$ ipython --no-banner

In [1]: import numpy as np

In [2]: np.set_printoptions(precision=2, suppress=True, linewidth=120)

In [3]: X = np.load("arr.npy")

In [4]: X
Out[4]: 
array([[ 2.87, -2.97,  0.06],
       [ 3.08, -2.75,  0.16],
       [ 2.63, -2.66, -0.07],
       [ 3.18, -3.18, -0.16],
       [ 1.94, -0.87,  2.99],
       [ 1.84, -1.01,  3.01],
       [ 1.75, -0.74,  2.57],
       [ 1.87, -1.54,  3.01],
       [ 1.94, -1.34, -1.63],
       [ 2.03, -2.14, -1.05],
       [ 2.05, -1.57, -0.85],
       [ 2.34, -2.21, -1.34]])

In [5]: Ac = X - X.mean(axis=0)

In [6]: Uu, sigma, Vh = np.linalg.svd(Ac, full_matrices=False)

In [7]: (np.sign(Uu[:, 0]) == np.sign(Uu[0, 0])).astype(int)
Out[7]: array([1, 1, 1, 1, 0, 0, 0, 0, 1, 1, 1, 1])

In [8]: Vh[0] * np.sign(Vh[0, np.abs(Vh[0]).argmax()])
Out[8]: array([-0.14,  0.3 ,  0.94])

In [9]: np.abs(Uu[:, 0]).argmax()
Out[9]: np.int64(4)

In [10]: np.abs(Vh[0]).argmax()
Out[10]: np.int64(2)

In [11]: round((sigma ** 2).sum() ** 2 / (sigma ** 4).sum(), 2)
Out[11]: np.float64(1.36)

In [12]: np.searchsorted(np.cumsum(sigma ** 2) / (sigma ** 2).sum(), 0.9) + 1
Out[12]: np.int64(2)

In [13]: vec = np.array([3, 2, 4])

In [14]: h1 = np.maximum(X @ vec, 0)

In [15]: np.maximum(X @ (3 * vec), 0)
Out[15]: array([ 8.73, 13.14,  6.87,  7.62, 48.12, 46.62, 42.15, 43.71,  0.  ,  0.  ,  0.  ,  0.  ])

In [16]: np.flatnonzero(h1 > 1e-9)
Out[16]: array([0, 1, 2, 3, 4, 5, 6, 7])

In [17]: h1
Out[17]: array([ 2.91,  4.38,  2.29,  2.54, 16.04, 15.54, 14.05, 14.57,  0.  ,  0.  ,  0.  ,  0.  ])

In [18]: gram = np.cov(X, rowvar=False)

In [19]: np.corrcoef(X.T)
Out[19]: 
array([[ 1.  , -0.92, -0.4 ],
       [-0.92,  1.  ,  0.56],
       [-0.4 ,  0.56,  1.  ]])

In [20]: X.std(axis=0)
Out[20]: array([0.49, 0.82, 1.74])

In [21]: gram
Out[21]: 
array([[ 0.26, -0.41, -0.37],
       [-0.41,  0.73,  0.86],
       [-0.37,  0.86,  3.3 ]])

In [22]: np.polyfit(X[:, 2], X[:, 0], 1)
Out[22]: array([-0.11,  2.36])

In [23]: np.argwhere(np.triu(np.abs(np.corrcoef(X.T)) > 0.8, 1))
Out[23]: array([[0, 1]])

In [24]: labels = X[:, 0] > np.median(X[:, 0])

In [25]: u = X[labels].mean(axis=0) - X[~labels].mean(axis=0)

In [26]: ((X - X.mean(axis=0)) @ u > 0).astype(int)
Out[26]: array([1, 1, 1, 1, 0, 0, 0, 0, 1, 1, 1, 1])

In [27]: round(float((((X - X.mean(axis=0)) @ u > 0) == labels).mean()), 2)
Out[27]: 0.83

In [28]: np.argsort(-np.abs(u).round(6), kind="stable")
Out[28]: array([2, 1, 0])

In [29]: F = np.load("m.npy")

In [30]: F
Out[30]: 
array([[ 0.9, -1.8,  1.2, -0.9],
       [ 0.8, -1. ,  0.6, -1. ],
       [ 0.6,  0.8,  0.2,  0.1],
       [ 0.4,  2.2,  0.1,  1.3]])

In [31]: blk = np.stack([F, 3 * F, F[::-1]])

In [32]: blk.sum(axis=0)
Out[32]: 
array([[ 4. , -5. ,  4.9, -2.3],
       [ 3.8, -3.2,  2.6, -3.9],
       [ 3.2,  2.2,  1.4, -0.6],
       [ 2.5,  7. ,  1.6,  4.3]])

In [33]: np.linalg.matrix_rank(blk.reshape(3, -1))
Out[33]: np.int64(2)

In [34]: blk.shape
Out[34]: (3, 4, 4)

In [35]: np.linalg.det(blk)
Out[35]: array([-0.01, -0.73, -0.01])

In [36]: np.linalg.matrix_rank(blk)
Out[36]: array([4, 4, 4])

In [37]: rng = np.random.default_rng(15198)

In [38]: labels = rng.permutation(4)

In [39]: labels
Out[39]: array([0, 2, 3, 1])

In [40]: other = F[labels][:, labels]

In [41]: round(np.linalg.det(other), 2), round(np.linalg.det(F[labels]), 2)
Out[41]: (np.float64(-0.01), np.float64(-0.01))

In [42]: other
Out[42]: 
array([[ 0.9,  1.2, -0.9, -1.8],
       [ 0.6,  0.2,  0.1,  0.8],
       [ 0.4,  0.1,  1.3,  2.2],
       [ 0.8,  0.6, -1. , -1. ]])

In [43]: round(np.linalg.det(other[::-1]), 2)
Out[43]: np.float64(-0.01)

In [44]: round(np.einsum("ij,ji->", other, other), 2)
Out[44]: np.float64(-2.04)

In [45]: round(np.linalg.eigvals(other).sum().real, 2)
Out[45]: np.float64(1.4)

In [46]: def softmax(z):
    ...:     e = np.exp(z - z.max(axis=-1, keepdims=True))
    ...:     return e / e.sum(axis=-1, keepdims=True)
    ...: 

In [47]: softmax(F).sum(axis=1)
Out[47]: array([1., 1., 1., 1.])

In [48]: att = F @ F.T / np.sqrt(4)

In [49]: np.round(softmax(att + np.triu(np.full(att.shape, -np.inf), 1)), 2) + 0
Out[49]: 
array([[1.  , 0.  , 0.  , 0.  ],
       [0.64, 0.36, 0.  , 0.  ],
       [0.21, 0.27, 0.52, 0.  ],
       [0.  , 0.01, 0.09, 0.9 ]])

In [50]: arr = np.load("case9.npy")

In [51]: arr
Out[51]: 
array([[ 3.65, -1.36, -1.17],
       [ 3.2 , -1.9 , -1.06],
       [ 2.49, -2.02, -0.81],
       [ 1.63, -1.57, -0.47],
       [-0.25,  0.22, -0.05],
       [-0.29,  0.24, -0.07],
       [-0.41,  0.04, -0.48],
       [ 1.22, -4.56, -3.3 ],
       [ 1.69, -5.77, -3.93],
       [ 1.93, -6.4 , -4.25]])

In [52]: vec = np.array([-9, -4, -1])

In [53]: y = arr @ vec

In [54]: np.linalg.lstsq(arr, y)[0]
Out[54]: array([-9., -4., -1.])

In [55]: y = y + 0.05 * rng.normal(size=10)

In [56]: y
Out[56]: array([-26.29, -20.14, -13.5 ,  -7.94,   1.47,   1.75,   3.97,  10.52,  11.79,  12.41])

In [57]: beta, *_ = np.linalg.lstsq(arr, y)

In [58]: beta.round()
Out[58]: array([-9., -4., -1.])

In [59]: [round(float(np.linalg.norm(np.linalg.solve(arr.T @ arr + lam * np.eye(3), arr.T @ y))), 2) for lam in (0, 1, 10, 100)]
Out[59]: [9.91, 9.22, 6.31, 1.54]
